% ipython --no-banner

In [1]: import numpy as np

In [2]: from numpy import linalg as LA

In [3]: np.set_printoptions(precision=3, suppress=True, linewidth=200, legacy="1.25")

In [4]: rd = lambda a: np.round(a, 3) + 0

In [5]: out = np.array([[5, -8, 4, -6, -5, 6, -3, 9, 0],
   ...:     [2, 9, -3, 2, 3, -2, 6, -5, 0],
   ...:     [9, -5, -5, 8, 5, 7, -3, -3, 8],
   ...:     [0, -1, -6, -9, -6, -9, -1, -7, 8],
   ...:     [1, -8, 0, -6, 3, -3, 2, 5, 3],
   ...:     [-9, -8, 7, 8, -7, -6, 1, -9, -2],
   ...:     [2, 0, 0, 7, 1, 2, 4, 6, 7],
   ...:     [4, 8, 7, -4, 6, 1, -6, -4, -8],
   ...:     [9, 0, -5, 5, 8, 6, -3, 5, 2]])

In [6]: K = out - out.T

In [7]: print(K)
[[  0 -10  -5  -6  -6  15  -5   5  -9]
 [ 10   0   2   3  11   6   6 -13   0]
 [  5  -2   0  14   5   0  -3 -10  13]
 [  6  -3 -14   0   0 -17  -8  -3   3]
 [  6 -11  -5   0   0   4   1  -1  -5]
 [-15  -6   0  17  -4   0  -1 -10  -8]
 [  5  -6   3   8  -1   1   0  12  10]
 [ -5  13  10   3   1  10 -12   0 -13]
 [  9   0 -13  -3   5   8 -10  13   0]]

In [8]: # looks like rank 8

In [9]: Uu, sig, Vh = LA.svd(K)

In [10]: vecs = Vh[:(sig > 1e-8).sum()]

In [11]: rng = np.random.default_rng(935)

In [12]: x = K[5] + 4 * K[8] + rng.integers(2) * np.eye(9)[5]

In [13]: print(x)
[ 21.  -6. -52.   5.  16.  33. -41.  42.  -8.]

In [14]: print(LA.matrix_rank(np.vstack([K, x])))
9

In [15]: print(rd(LA.norm(x - vecs.T @ vecs @ x)))
0.119

In [16]: print(rd(np.diag(vecs.T @ vecs)))
[0.866 0.811 0.93  0.924 0.586 0.986 0.906 0.998 0.992]

In [17]: print(np.allclose(vecs.T @ vecs @ x, x))
False

In [18]: out = np.array([[0, 2],
    ...:     [-2, 0],
    ...:     [2, 0],
    ...:     [-2, 0],
    ...:     [0, -2],
    ...:     [1, 2],
    ...:     [-1, 1],
    ...:     [-2, -1],
    ...:     [1, 1]])

In [19]: print(LA.matrix_rank(K @ out))
2

In [20]: print(np.einsum("ij->j", K))
[ 21 -25 -22  36  11  27 -32  -7  -9]

In [21]: print(np.einsum("ik,kj->ij", K, out))
[[ 23  23]
 [ 24  29]
 [ 12  20]
 [-22 -24]
 [ 12  17]
 [ -9 -21]
 [-11  12]
 [ -3 -17]
 [-28   1]]

In [22]: out @ K
---------------------------------------------------------------------------
ValueError                                Traceback (most recent call last)
Cell In[22], line 1
----> 1 out @ K

ValueError: matmul: Input operand 1 has a mismatch in its core dimension 0, with gufunc signature (n?,k),(k,m?)->(n?,m?) (size 9 is different from 2)

In [23]: print(np.einsum("ij,ij->i", K, K))
[553 475 528 612 225 731 380 717 617]

In [24]: print(K @ out)
[[ 23  23]
 [ 24  29]
 [ 12  20]
 [-22 -24]
 [ 12  17]
 [ -9 -21]
 [-11  12]
 [ -3 -17]
 [-28   1]]
